>>> import numpy as np
>>> np.set_printoptions(precision=2, suppress=True, linewidth=100)
>>> K = np.load("test18.npy")
>>> K
array([[-1.34, -0.48, -0.26, -1.29],
       [-0.48, -0.11, -1.69,  0.02],
       [-0.26, -1.69,  0.39,  1.63],
       [-1.29,  0.02,  1.63,  1.06]])
>>> M2 = np.array([[-3, -1], [-2, -2]])
>>> Z = np.kron(M2, K)
>>> np.linalg.matrix_rank(Z)
np.int64(8)
>>> round(np.linalg.norm(Z, 2), 2), np.round(np.linalg.norm(M2, 2) * np.linalg.norm(K, 2), 2)
(np.float64(12.39), np.float64(12.39))
>>> w, evecs = np.linalg.eigh(K)
>>> x0 = np.array([1, 2, 0, 3])
>>> evecs * np.maximum(w, 0) @ evecs.T
array([[ 0.28, -0.08, -0.26, -0.61],
       [-0.08,  0.76, -0.83, -0.27],
       [-0.26, -0.83,  1.35,  1.12],
       [-0.61, -0.27,  1.12,  1.62]])
>>> round(x0 @ K @ x0 / (x0 @ x0), 2), round(w[0], 2), round(w[-1], 2)
(np.float64(-0.12), np.float64(-2.0), np.float64(3.0))
>>> O = K.astype(float).copy()
>>> for j in range(4):
...     O[:, j] -= O[:, :j] @ (O[:, :j].T @ O[:, j])
...     O[:, j] /= np.linalg.norm(O[:, j])
... 
>>> O
array([[-0.69, -0.05, -0.27, -0.67],
       [-0.25,  0.02, -0.78,  0.57],
       [-0.13, -0.97,  0.13,  0.16],
       [-0.67,  0.24,  0.55,  0.45]])
>>> M2 = K / np.sqrt((K ** 2).mean(axis=1, keepdims=True))
>>> M2[1]
array([-0.55, -0.12, -1.92,  0.02])
>>> np.linalg.norm(M2, axis=1)
array([2., 2., 2., 2.])
>>> K - K.mean(axis=1, keepdims=True)
array([[-0.5 ,  0.36,  0.58, -0.45],
       [ 0.08,  0.45, -1.12,  0.58],
       [-0.28, -1.71,  0.37,  1.61],
       [-1.65, -0.33,  1.27,  0.71]])
>>> feats = np.array([[1, 0, 0, 0, 0, 0],
...     [6, 1, 0, 0, 0, 0],
...     [6, 6, 1, 0, 0, 0],
...     [4, 9, 3, 1, 0, 0],
...     [5, 0, 1, 7, 1, 0],
...     [4, 5, 0, 4, 5, 1]])
>>> np.prod(np.diag(feats)), np.round(np.linalg.det(feats), 2)
(np.int64(1), np.float64(1.0))
>>> Uu, sigma, Vh = np.linalg.svd(feats)
>>> sigma.round(2) + 0
array([16.35,  8.17,  5.4 ,  3.67,  0.42,  0.  ])
>>> M2 = Uu[:, :5] @ np.diag(sigma[:5]) @ Vh[:5]
>>> round(np.linalg.norm(feats - M2) / np.linalg.norm(feats), 2)
np.float64(0.0)
>>> np.linalg.matrix_rank(feats, rtol=0.05)
np.int64(4)
>>> x0 = np.array([2, 2, 3, 1])
>>> y = K @ x0
>>> y
array([-5.71, -6.23, -1.1 ,  3.41])
>>> np.linalg.solve(K.T, K[3])
array([-0., -0.,  0.,  1.])
>>> np.linalg.solve(K, y)
array([2., 2., 3., 1.])
>>> np.linalg.solve(K, -3 * y)
array([-6., -6., -9., -3.])
>>> np.round(np.linalg.solve(K, K[:, 2]), 2) + 0
array([0., 0., 1., 0.])
>>> E = np.load("out15.npy")
>>> E
array([[ 0,  0, 14,  9,  0, 16],
       [ 0,  0,  6, 11,  0, 11],
       [ 0,  0, 16,  0,  0, 11],
       [ 8,  0, 12,  0,  0,  4],
       [ 0, 11,  0,  6,  4,  0],
       [ 0,  9,  0, 17,  7,  0],
       [ 4,  5,  2,  0,  0,  1],
       [ 0,  0,  0, 23,  3,  8],
       [14,  1, 16,  0,  0,  3],
       [ 0,  0, 16,  4,  0, 15],
       [ 0,  0, 12,  6,  0, 13],
       [14, 21,  0,  0,  2,  0],
       [12,  5, 10,  0,  0,  1],
       [ 4,  0,  8,  0,  0,  4],
       [ 2,  0, 14,  0,  0,  8],
       [ 0, 11,  0, 15,  7,  0],
       [ 0,  0, 10,  3,  0, 10],
       [14, 11,  6,  0,  0,  0],
       [ 0,  9,  0, 20,  8,  0],
       [14, 33,  0,  0,  8,  0],
       [16, 23,  0,  0,  2,  0],
       [18, 31,  0,  0,  5,  0],
       [ 0,  0,  0,  6,  0,  4],
       [ 2,  0, 14,  0,  0,  8]])
>>> rng = np.random.default_rng(86289)
>>> lab = rng.permutation(6)
>>> M2 = E[:, lab] * rng.choice([-1, 1], 6)
>>> M2
array([[  0,   0,   0, -14,  -9,  16],
       [  0,   0,   0,  -6, -11,  11],
       [  0,   0,   0, -16,   0,  11],
       [  0,  -8,   0, -12,   0,   4],
       [ -4,   0,  11,   0,  -6,   0],
       [ -7,   0,   9,   0, -17,   0],
       [  0,  -4,   5,  -2,   0,   1],
       [ -3,   0,   0,   0, -23,   8],
       [  0, -14,   1, -16,   0,   3],
       [  0,   0,   0, -16,  -4,  15],
       [  0,   0,   0, -12,  -6,  13],
       [ -2, -14,  21,   0,   0,   0],
       [  0, -12,   5, -10,   0,   1],
       [  0,  -4,   0,  -8,   0,   4],
       [  0,  -2,   0, -14,   0,   8],
       [ -7,   0,  11,   0, -15,   0],
       [  0,   0,   0, -10,  -3,  10],
       [  0, -14,  11,  -6,   0,   0],
       [ -8,   0,   9,   0, -20,   0],
       [ -8, -14,  33,   0,   0,   0],
       [ -2, -16,  23,   0,   0,   0],
       [ -5, -18,  31,   0,   0,   0],
       [  0,   0,   0,   0,  -6,   4],
       [  0,  -2,   0, -14,   0,   8]])
>>> Uu, _, Vh = np.linalg.svd(E.T @ M2)
>>> lab
array([4, 0, 1, 2, 3, 5])
>>> np.round(Uu @ Vh, 2) + 0
array([[ 0., -1.,  0.,  0.,  0.,  0.],
       [ 0.,  0.,  1.,  0.,  0.,  0.],
       [ 0.,  0.,  0., -1.,  0.,  0.],
       [ 0.,  0.,  0.,  0., -1.,  0.],
       [-1.,  0.,  0.,  0.,  0.,  0.],
       [ 0.,  0.,  0.,  0.,  0.,  1.]])
>>> G = np.cov(E, rowvar=False)
>>> np.polyfit(E[:, 3], E[:, 4], 1)
array([0.21, 0.87])
>>> np.median(E, axis=0)
array([1. , 0.5, 6. , 0. , 0. , 3.5])
>>> np.argsort(-E.std(axis=0).round(6), kind="stable")
array([1, 3, 0, 2, 5, 4])
>>> E.std(axis=0)
array([6.43, 9.98, 6.36, 7.01, 2.86, 5.29])
>>> np.linalg.eigvalsh(G)[::-1]
array([166.41,  78.39,  17.56,  10.19,   5.54,   0.18])
>>> Ac = E - E.mean(axis=0)
>>> evecs = np.linalg.svd(Ac)[2][:5]
>>> M2 = Ac - Ac @ evecs.T @ evecs
>>> np.diag(evecs.T @ evecs)
array([0.94, 0.92, 0.93, 0.95, 0.35, 0.91])
>>> np.linalg.norm(M2, axis=1).round(6).argmax()
np.int64(19)
>>> M2.std(axis=0)
array([0.1 , 0.12, 0.11, 0.09, 0.33, 0.12])
>>> O, _ = np.linalg.qr(np.array([[-1.1, 0.2], [-1.0, 0.5]]))
>>> w = np.array([4, -6])
>>> data = O @ np.diag(w) @ O.T
>>> data
array([[-0.52,  4.98],
       [ 4.98, -1.48]])
>>> def softmax(z):
...     e = np.exp(z - z.max(axis=-1, keepdims=True))
...     return e / e.sum(axis=-1, keepdims=True)
... 
>>> np.round(softmax(data[0] + -2), 2) + 0
array([0., 1.])
>>> np.round(softmax(10 * data[0]), 2) + 0
array([0., 1.])
>>> softmax(data).sum(axis=1)
array([1., 1.])
>>> S = data @ data.T / np.sqrt(2)
>>> np.round(softmax(S + np.triu(np.full(S.shape, -np.inf), 1)), 2) + 0
array([[1., 0.],
       [0., 1.]])
>>> softmax(S).round(6).argmax(axis=1)
array([0, 1])
>>> softmax(S)[0] @ data
array([-0.52,  4.98])
>>> M2 = data + rng.integers(-2, 3, (2, 1)) @ rng.integers(-2, 3, (1, 2))
>>> M2
array([[-0.52,  5.98],
       [ 4.98, -2.48]])
>>> np.linalg.matrix_rank(M2 - data, tol=1e-8)
np.int64(1)
>>> np.linalg.svd(M2 - data, compute_uv=False)
array([1.41, 0.  ])
>>> np.abs(M2 - data).sum(axis=1)
array([1., 1.])
>>> w, evecs = np.linalg.eigh(data)
>>> x0 = np.array([0, -3])
>>> round(float(np.abs(data).sum(axis=1).max()), 2), round(np.abs(w).max(), 2)
(6.45, np.float64(6.0))
>>> round(x0 @ data @ x0 / (x0 @ x0), 2), round(w[0], 2), round(w[-1], 2)
(np.float64(-1.48), np.float64(-6.0), np.float64(4.0))
>>> M2 = data / np.linalg.norm(data, axis=1, keepdims=True)
>>> G = M2 @ M2.T
>>> round(np.degrees(np.arccos(np.clip(G[0, 1], -1, 1))), 2)
np.float64(112.53)
>>> np.argwhere(np.triu(np.abs(G) > 0.95, 1))
array([], shape=(0, 2), dtype=int64)
>>> G
array([[ 1.  , -0.38],
       [-0.38,  1.  ]])
>>> M2 = np.array([[6, -7, 5], [2, 4, -9]])
>>> np.einsum("ik,kj->ji", data, M2)
array([[  6.81,  26.91],
       [ 23.58, -40.74],
       [-47.42,  38.16]])
>>> M2.T @ data.T
array([[  6.81,  26.91],
       [ 23.58, -40.74],
       [-47.42,  38.16]])
>>> data @ M2
array([[  6.81,  23.58, -47.42],
       [ 26.91, -40.74,  38.16]])
>>> np.vstack([data, M2.T]).shape
(5, 2)
>>> J = np.array([[0, 1, 2, 1],
...     [-1, 2, -1, 1],
...     [1, 1, 2, 1],
...     [-1, 0, 2, 0],
...     [-2, 1, -2, 2],
...     [-2, 0, -1, -1]]) * (rng.random((6, 4)) < 0.3)
>>> J
array([[ 0,  0,  0,  0],
       [ 0,  0, -1,  0],
       [ 1,  0,  2,  0],
       [ 0,  0,  0,  0],
       [ 0,  0,  0,  0],
       [ 0,  0,  0,  0]])
>>> np.abs(np.diag(np.linalg.qr(J)[1])) > 1e-9
array([ True, False, False, False])
>>> np.linalg.lstsq(J[:-1].T, J[-1])[2]
np.int32(2)
>>> np.unique(J.round(6), axis=0).shape
(3, 4)
>>> np.round(np.linalg.norm(J, 2) / np.linalg.norm(J), 2)
np.float64(0.99)
>>> np.argsort(-np.linalg.norm(J, axis=0).round(6), kind="stable")[:3]
array([2, 0, 1])
>>> x0 = np.array([0, 0, 4, 0])
>>> h = np.maximum(J @ x0, 0)
>>> h
array([0, 0, 8, 0, 0, 0])
>>> np.maximum(J @ (3 * x0), 0)
array([ 0,  0, 24,  0,  0,  0])
>>> r0 = np.array([-1, -2])
>>> np.polyval(r0, J[1])
array([-2, -2, -1, -2])
>>> np.convolve(J[1], r0)
array([0, 0, 1, 2, 0])
>>> np.correlate(J[1], J[2], "full")
array([ 0,  0,  0, -2,  0, -1,  0])
>>> np.array([np.convolve(row, r0, "same") for row in J])
array([[ 0,  0,  0,  0],
       [ 0,  0,  1,  2],
       [-1, -2, -2, -4],
       [ 0,  0,  0,  0],
       [ 0,  0,  0,  0],
       [ 0,  0,  0,  0]])
>>> np.cross(J[1, :3], J[2, :3])
array([ 0, -1,  0])
>>> m1 = np.loadtxt("w.csv", delimiter=",")
>>> m1
array([[  2.34,  -3.12,  -4.4 ,   1.39,  -8.23,  -0.56],
       [  1.09,   4.98,  -0.32,  -1.61,   4.8 ,   3.25],
       [  9.69,  -1.93,  -8.22,   2.28, -10.69,   4.28],
       [ -3.11,  -1.39,  -2.6 ,   2.53,  -1.57,  -3.36],
       [  1.95,   2.47,   3.72,  -0.5 ,  -0.33,   0.41]])
>>> th = np.radians(36)
>>> Rm = np.eye(6)
>>> Rm[4, 4] = Rm[3, 3] = np.cos(th)
>>> Rm[4, 3], Rm[3, 4] = -np.sin(th), np.sin(th)
>>> Rm
array([[ 1.  ,  0.  ,  0.  ,  0.  ,  0.  ,  0.  ],
       [ 0.  ,  1.  ,  0.  ,  0.  ,  0.  ,  0.  ],
       [ 0.  ,  0.  ,  1.  ,  0.  ,  0.  ,  0.  ],
       [ 0.  ,  0.  ,  0.  ,  0.81,  0.59,  0.  ],
       [ 0.  ,  0.  ,  0.  , -0.59,  0.81,  0.  ],
       [ 0.  ,  0.  ,  0.  ,  0.  ,  0.  ,  1.  ]])
>>> M2 = m1 @ Rm.T
>>> np.allclose(m1 @ m1.T, M2 @ M2.T)
True
>>> np.abs(M2 - m1).max(axis=0)
array([0.  , 0.  , 0.  , 6.72, 1.19, 0.  ])
>>> np.linalg.svd(m1, compute_uv=False), np.linalg.svd(M2, compute_uv=False)
(array([19.99, 10.  ,  5.  ,  2.5 ,  1.25]), array([19.99, 10.  ,  5.  ,  2.5 ,  1.25]))
>>> np.round(np.linalg.det(Rm), 2), round(float(np.trace(Rm)), 2)
(np.float64(1.0), 5.62)
